$ python -q
>>> import numpy as np
>>> from numpy import linalg as LA
>>> np.set_printoptions(precision=2, suppress=True, linewidth=140, legacy="1.25")
>>> rd = lambda a: np.round(a, 2) + 0
>>> X = np.load("m.npy")
>>> print(X)
[[ -3.75  -0.06   0.95]
 [ -6.19   2.41  -5.77]
 [  2.88  -1.54   2.91]
 [ 10.12  -5.    17.56]
 [  1.67  -0.76   2.22]
 [  9.35  -4.71  15.27]
 [  4.34  -2.33   6.31]
 [ -4.55   1.47  -2.72]
 [ -2.55   2.96 -12.2 ]
 [ -1.51   0.44   2.11]
 [ 14.33  -7.56  27.26]
 [ -4.92   2.69 -11.  ]
 [ -6.09   1.82  -1.68]
 [ -6.61   3.34 -14.27]
 [  3.97  -1.71   3.11]
 [ -2.43   0.3    3.94]
 [  7.25  -4.3   13.92]]
>>> A2 = np.c_[X[:, :2] @ np.array([[2, 1], [0, 2]]), np.array([1, 0, 0, 3, -1, 2, 3, 2, 1, 2, 2, -2, 2, 1, 1, 0, -2])]
>>> print(rd(A2))
[[ -7.5   -3.87   1.  ]
 [-12.38  -1.37   0.  ]
 [  5.76  -0.2    0.  ]
 [ 20.24   0.12   3.  ]
 [  3.34   0.15  -1.  ]
 [ 18.7   -0.07   2.  ]
 [  8.68  -0.32   3.  ]
 [ -9.1   -1.61   2.  ]
 [ -5.1    3.37   1.  ]
 [ -3.02  -0.63   2.  ]
 [ 28.66  -0.79   2.  ]
 [ -9.84   0.46  -2.  ]
 [-12.18  -2.45   2.  ]
 [-13.22   0.07   1.  ]
 [  7.94   0.55   1.  ]
 [ -4.86  -1.83   0.  ]
 [ 14.5   -1.35  -2.  ]]
>>> print(LA.matrix_rank(A2))
3
>>> print(rd(LA.lstsq(X, A2[:, 0])[0]))
[2. 0. 0.]
>>> print(rd(LA.norm(LA.qr(X)[0].T @ A2, axis=0) ** 2 / ((A2 ** 2).sum(axis=0) + 1e-12)))
[1.   1.   0.17]
>>> print(LA.matrix_rank(np.c_[X, A2]))
4
>>> cen = (X - X.mean(axis=0)) / X.std(axis=0)
>>> print(rd(cen.std(axis=0)))
[1. 1. 1.]
>>> print(np.argwhere(np.abs(cen) > 2))
[[10  0]
 [10  1]
 [10  2]]
>>> beta = LA.lstsq(np.delete(cen, 0, axis=1), cen[:, 0])[0]
>>> print(rd(1 - np.var(cen[:, 0] - np.delete(cen, 0, axis=1) @ beta)))
0.96
>>> print(rd(beta))
[-1.59 -0.63]
